$ python -q
>>> import numpy as np
>>> import numpy.linalg as la
>>> np.set_printoptions(precision=2, suppress=True, linewidth=100)
>>> E = np.array([[4, 4, 4, 4], [4, 8, 8, 8], [4, 8, 12, 12], [4, 8, 12, 16]])
>>> w, V = la.eigh(E)
>>> x = np.array([0, 0, -2, -3])
>>> la.eigvalsh(E[1:, 1:])
array([ 1.29,  3.14, 31.57])
>>> V * np.maximum(w, 0) @ V.T
array([[ 4.,  4.,  4.,  4.],
       [ 4.,  8.,  8.,  8.],
       [ 4.,  8., 12., 12.],
       [ 4.,  8., 12., 16.]])
>>> x = np.ones(4)
>>> for _ in range(6):
...     x = E @ x
...     x /= la.norm(x)
...     print(round(x @ E @ x, 2))
... 
33.12
33.16
33.16
33.16
33.16
33.16
>>> round(float(la.eigvalsh(E)[-1]), 2)
33.16
>>> x = np.array([1, 2, 5, 3])
>>> rhs = E @ x
>>> rhs
array([ 44,  84, 116, 128])
>>> print(la.solve(E, rhs + E[:, 0]))
[2. 2. 5. 3.]
>>> la.solve(E, 3 * rhs)
array([ 3.,  6., 15.,  9.])
>>> la.solve(E, rhs)
array([1., 2., 5., 3.])
>>> print(la.solve(E, E[:, 2]))
[0. 0. 1. 0.]
>>> feats = np.load("arr.npy")
>>> feats
array([[ 2.96,  4.6 , -3.6 ],
       [ 0.84,  2.24, -1.24],
       [-1.9 , -3.17,  4.17],
       [-0.09,  0.1 ,  0.9 ],
       [ 4.38,  4.67, -3.67],
       [ 1.55,  0.36,  0.64],
       [ 2.01,  2.66, -1.66],
       [ 5.49,  3.05, -2.05],
       [ 1.29,  0.78,  0.22],
       [ 3.83,  3.08, -2.08],
       [ 0.97, -0.29,  1.29],
       [ 4.2 ,  1.61, -0.61],
       [ 0.3 , -1.35,  2.35],
       [ 3.55,  3.58, -2.58],
       [ 0.93,  0.49,  0.51]])
>>> Q, V = la.qr(feats[:, :2])[0], la.qr(feats[:, 2:])[0]
>>> s = la.svd(Q.T @ V, compute_uv=False)
>>> s
array([0.95])
>>> (s > 0.9).sum()
np.int64(1)
>>> round(float(la.norm(Q @ Q.T - V @ V.T, 2)), 2)
1.0
>>> print(la.norm(feats, axis=0))
[10.83 10.11  8.51]
>>> round(la.norm(feats, 1), 2), np.round(la.norm(feats, np.inf), 2)
(np.float64(34.29), np.float64(12.72))
>>> round(la.norm(feats) ** 2 / la.norm(feats, 2) ** 2, 2)
np.float64(1.11)
